$ python3 -q
>>> import numpy as np
>>> from numpy import linalg as LA
>>> np.set_printoptions(suppress=True, linewidth=120)
>>> def rd(a):
...     return np.round(a, 2) + 0
... 
>>> arr = np.loadtxt("arr.csv", delimiter=",")
>>> arr
array([[-31., -16.,   8.,  -8.],
       [ 27.,  10.,  -9.,   9.],
       [-37., -23.,   8.,  -7.],
       [  5.,   7.,   1.,   0.]])
>>> x0 = np.array([3, -1, -1, 0])
>>> y = arr @ x0
>>> coef, lr = np.zeros(4), 1 / LA.norm(arr, 2) ** 2
>>> for i in range(12):
...     coef -= lr * arr.T @ (arr @ coef - y)
...     if i % 2 == 0: print(i, round(LA.norm(arr @ coef - y), 2))
... 
0 14.3
2 13.86
4 13.43
6 13.02
8 12.62
10 12.23
>>> rd(LA.cond(arr))
np.float64(636.16)
>>> rd(coef)
array([ 1.98,  0.81, -0.62,  0.6 ])
>>> def softmax(z):
...     e = np.exp(z - z.max(axis=-1, keepdims=True))
...     return e / e.sum(axis=-1, keepdims=True)
... 
>>> rd(softmax(arr[0] + 4))
array([0., 0., 1., 0.])
>>> att = arr @ arr.T / np.sqrt(4)
>>> rd(softmax(att))
array([[0., 0., 1., 0.],
       [0., 1., 0., 0.],
       [0., 0., 1., 0.],
       [0., 1., 0., 0.]])
>>> rd(softmax(att + np.triu(np.full(att.shape, -np.inf), 1)))
array([[1., 0., 0., 0.],
       [0., 1., 0., 0.],
       [0., 0., 1., 0.],
       [0., 1., 0., 0.]])
>>> W0 = np.load("data.npy")
>>> W0
array([[-1.49, -1.84,  2.72,  3.19,  0.33],
       [-1.84, -2.73, -1.08, -3.08, -0.82],
       [ 2.72, -1.08, -2.81,  2.  ,  0.09],
       [ 3.19, -3.08,  2.  , -2.31,  1.16],
       [ 0.33, -0.82,  0.09,  1.16, -4.66]])
>>> rd(np.poly(W0))
array([    1.  ,    14.  ,    37.94,  -260.78, -1578.39, -2254.81])
>>> rd(LA.det(2 * W0)), rd(LA.det(W0))
(np.float64(72154.06), np.float64(2254.81))
>>> rd(LA.eigvals(W0))
array([ 5.01, -3.  , -6.  , -5.  , -5.  ])
>>> np.kron(np.eye(2, dtype=int), W0)
array([[-1.49, -1.84,  2.72,  3.19,  0.33, -0.  , -0.  ,  0.  ,  0.  ,  0.  ],
       [-1.84, -2.73, -1.08, -3.08, -0.82, -0.  , -0.  , -0.  , -0.  , -0.  ],
       [ 2.72, -1.08, -2.81,  2.  ,  0.09,  0.  , -0.  , -0.  ,  0.  ,  0.  ],
       [ 3.19, -3.08,  2.  , -2.31,  1.16,  0.  , -0.  ,  0.  , -0.  ,  0.  ],
       [ 0.33, -0.82,  0.09,  1.16, -4.66,  0.  , -0.  ,  0.  ,  0.  , -0.  ],
       [-0.  , -0.  ,  0.  ,  0.  ,  0.  , -1.49, -1.84,  2.72,  3.19,  0.33],
       [-0.  , -0.  , -0.  , -0.  , -0.  , -1.84, -2.73, -1.08, -3.08, -0.82],
       [ 0.  , -0.  , -0.  ,  0.  ,  0.  ,  2.72, -1.08, -2.81,  2.  ,  0.09],
       [ 0.  , -0.  ,  0.  , -0.  ,  0.  ,  3.19, -3.08,  2.  , -2.31,  1.16],
       [ 0.  , -0.  ,  0.  ,  0.  , -0.  ,  0.33, -0.82,  0.09,  1.16, -4.66]])
>>> rd(LA.eigvals(W0).sum().real)
np.float64(-14.0)
>>> rd(LA.det(W0[::-1]))
np.float64(2254.81)
>>> np.einsum("ii->", W0)
np.float64(-14.0)
